>>> import numpy as np
>>> np.set_printoptions(precision=2, suppress=True, linewidth=200)
>>> tidy = lambda a: np.round(a, 2) + 0
>>> mat = np.loadtxt("test15.csv", delimiter=",")
>>> mat
array([[  1.74,  -1.88,  -2.92,   2.1 ,  -2.78,   1.64],
       [ -5.05,   3.88,   0.51,  -4.52,  -3.72, -10.38],
       [ -0.8 ,  -2.67,  -3.14,   2.53,  -1.33,   1.5 ],
       [ -3.17,   2.32,  -1.26,  -5.57,  -3.09, -13.02],
       [  0.68,  -3.3 ,   0.5 ,   1.13,  -2.  ,   2.2 ],
       [ -3.5 ,   2.01,  -0.65,  -4.84,  -4.26, -10.7 ],
       [  0.7 ,  -3.53,  -0.35,   2.97,  -2.66,   2.85],
       [ -2.63,   4.53,  -2.1 ,  -3.44,  -3.67, -10.71],
       [ -2.2 ,   1.48,  -1.58,  -3.62,  -4.35,  -9.64],
       [ -1.18,  -2.56,  -0.58,   2.36,   0.28,   4.19],
       [ -0.96,  -1.84,  -0.45,   1.32,  -2.84,   2.53],
       [  1.  ,  -3.2 ,  -2.24,   2.17,  -1.16,   1.67],
       [ -3.32,   3.33,  -0.19,  -4.03,  -2.64, -13.29],
       [ -3.77,   3.09,  -0.73,  -3.86,  -3.7 , -10.13],
       [  0.28,  -2.05,  -1.04,   1.82,  -0.08,   2.48],
       [  0.41,  -1.08,  -1.  ,   2.29,  -0.91,   3.13],
       [  1.2 ,  -3.08,  -1.47,   3.44,  -0.5 ,   2.31],
       [  0.63,  -2.26,  -1.11,   2.24,  -1.39,   3.64],
       [ -3.02,   3.76,  -1.89,  -5.5 ,  -2.92, -11.56],
       [ -2.73,   2.45,  -0.06,  -3.94,  -3.8 , -12.35],
       [ -0.22,  -2.13,  -1.91,   2.37,   1.07,   2.9 ],
       [ -5.01,   3.25,  -0.24,  -4.08,  -3.93, -11.54],
       [ -0.42,  -3.72,   0.64,   2.87,  -2.65,   2.22],
       [ -4.44,   1.91,  -1.05,  -4.92,  -2.18, -11.02],
       [  0.02,  -3.21,  -1.09,   2.85,  -1.35,   3.84],
       [  0.26,  -1.97,  -1.01,   2.13,  -2.15,   4.64],
       [ -0.26,  -5.05,  -2.93,   4.85,  -2.17,   3.66],
       [ -0.17,  -3.  ,  -0.15,   2.36,  -2.19,   1.94],
       [ -3.36,   5.01,  -1.45,  -4.61,  -3.75, -11.5 ],
       [ -3.67,   2.82,  -3.25,  -5.19,  -3.95, -12.75],
       [  0.46,  -4.56,  -0.82,   2.99,  -0.87,   1.26],
       [ -0.09,  -2.18,  -3.07,   2.06,  -0.9 ,   2.83],
       [ -2.97,   4.09,  -2.13,  -5.08,  -4.3 , -12.23],
       [ -4.1 ,   2.65,   0.08,  -6.1 ,  -2.2 , -10.45],
       [ -3.1 ,   2.68,  -1.19,  -4.51,  -2.17, -11.88],
       [ -0.14,  -2.22,  -2.15,   2.33,  -1.36,   1.95],
       [ -3.85,   3.71,  -0.84,  -3.99,  -2.84, -11.2 ],
       [ -3.32,   2.07,  -0.59,  -6.12,  -1.43,  -9.78],
       [ -4.11,   4.55,  -1.51,  -6.13,  -3.99, -12.1 ]])
>>> Ac = (mat - mat.mean(axis=0)) / mat.std(axis=0)
>>> np.argwhere(np.abs(Ac) > 2)
array([[20,  4],
       [29,  2]])
>>> tidy(Ac.std(axis=0))
array([1., 1., 1., 1., 1., 1.])
>>> beta = np.linalg.lstsq(np.delete(Ac, 5, axis=1), Ac[:, 5])[0]
>>> tidy(beta)
array([ 0.14, -0.13,  0.05,  0.66,  0.11])
>>> np.linalg.matrix_rank(mat)
np.int64(6)
>>> tidy(np.linalg.norm(mat))
np.float64(65.02)
>>> mat[:, 6]
Traceback (most recent call last):
  File "<python-input-12>", line 1, in <module>
    mat[:, 6]
    ~~~^^^^^^
IndexError: index 6 is out of bounds for axis 1 with size 6
>>> tidy(mat.sum(axis=0))
array([ -64.18,    4.1 ,  -46.41,  -40.87,  -90.83, -162.85])
>>> mat.shape
(39, 6)
>>> np.linalg.rank(mat)
Traceback (most recent call last):
  File "<python-input-15>", line 1, in <module>
    np.linalg.rank(mat)
    ^^^^^^^^^^^^^^
AttributeError: module 'numpy.linalg' has no attribute 'rank'
>>> mat[39]
Traceback (most recent call last):
  File "<python-input-16>", line 1, in <module>
    mat[39]
    ~~~^^^^
IndexError: index 39 is out of bounds for axis 0 with size 39
>>> gram = np.cov(mat, rowvar=False)
>>> tidy(np.corrcoef(mat.T))
array([[ 1.  , -0.89, -0.21,  0.92,  0.63,  0.91],
       [-0.89,  1.  ,  0.08, -0.95, -0.68, -0.94],
       [-0.21,  0.08,  1.  , -0.15, -0.1 , -0.1 ],
       [ 0.92, -0.95, -0.15,  1.  ,  0.67,  0.97],
       [ 0.63, -0.68, -0.1 ,  0.67,  1.  ,  0.71],
       [ 0.91, -0.94, -0.1 ,  0.97,  0.71,  1.  ]])
>>> gram.shape
(6, 6)
>>> tidy(mat.std(axis=0))
array([1.99, 3.11, 1.02, 3.69, 1.35, 7.09])
>>> np.median(mat, axis=0)
array([-1.18, -1.08, -1.05,  1.13, -2.2 ,  1.26])
>>> tidy(np.corrcoef(mat[:, 0], mat[:, 3])[0, 1])
np.float64(0.92)
>>> tidy(np.polyfit(mat[:, 0], mat[:, 3], 1))
array([1.7 , 1.75])
>>> X = np.load("m.npy")
>>> X
array([[2, 0, 0, 0],
       [2, 2, 0, 0],
       [0, 0, 2, 0],
       [0, 0, 2, 2]])
>>> # triangular: eigenvalues sit on the diagonal
>>> ev, evecs = np.linalg.eig(X)
>>> X @ evecs[:, 0] - ev[0] * evecs[:, 0]
array([0., 0., 0., 0.])
>>> tidy(np.sort(np.linalg.eigvals(np.linalg.inv(X))))
array([0.5, 0.5, 0.5, 0.5])
>>> ev
array([2., 2., 2., 2.])
>>> tidy(np.sort(np.linalg.eigvals(X @ X)))
array([4., 4., 4., 4.])
>>> x = np.array([-3, 0, -1, 3])
>>> target = X @ x
>>> target
array([-6, -6, -2,  4])
>>> tidy(np.linalg.solve(X, -1 * target))
array([ 3.,  0.,  1., -3.])
>>> tidy(np.linalg.solve(X, target + X[:, 1]))
array([-3.,  1., -1.,  3.])
>>> X.shape
(4, 4)
>>> X[:, 4]
Traceback (most recent call last):
  File "<python-input-38>", line 1, in <module>
    X[:, 4]
    ~^^^^^^
IndexError: index 4 is out of bounds for axis 1 with size 4
>>> np.diff(X, axis=0)
array([[ 0,  2,  0,  0],
       [-2, -2,  2,  0],
       [ 0,  0,  0,  2]])
>>> np.linalg.matrix_rank(X)
np.int64(4)
>>> X[4]
Traceback (most recent call last):
  File "<python-input-41>", line 1, in <module>
    X[4]
    ~^^^
IndexError: index 4 is out of bounds for axis 0 with size 4
>>> X.sum(axis=1)
array([2, 4, 2, 4])
>>> X.mean(axis=0)
array([1. , 0.5, 1. , 0.5])
>>> U, sv, Vt = np.linalg.svd(mat, full_matrices=False)
>>> np.abs(U[:, 0]).round(6).argmax()
np.int64(38)
>>> tidy(np.cumsum(sv ** 2) / np.sum(sv ** 2))
array([0.9 , 0.97, 0.98, 0.99, 1.  , 1.  ])
>>> tidy(U.T @ mat @ Vt.T)
array([[61.79,  0.  ,  0.  ,  0.  ,  0.  ,  0.  ],
       [ 0.  , 17.03,  0.  ,  0.  ,  0.  ,  0.  ],
       [ 0.  ,  0.  ,  6.61,  0.  ,  0.  ,  0.  ],
       [ 0.  ,  0.  ,  0.  ,  5.77,  0.  ,  0.  ],
       [ 0.  ,  0.  ,  0.  ,  0.  ,  5.06,  0.  ],
       [ 0.  ,  0.  ,  0.  ,  0.  ,  0.  ,  4.08]])
>>> (sv > 1e-8).sum()
np.int64(6)
>>> tidy(np.abs(Vt[0]))
array([0.24, 0.27, 0.05, 0.37, 0.2 , 0.83])
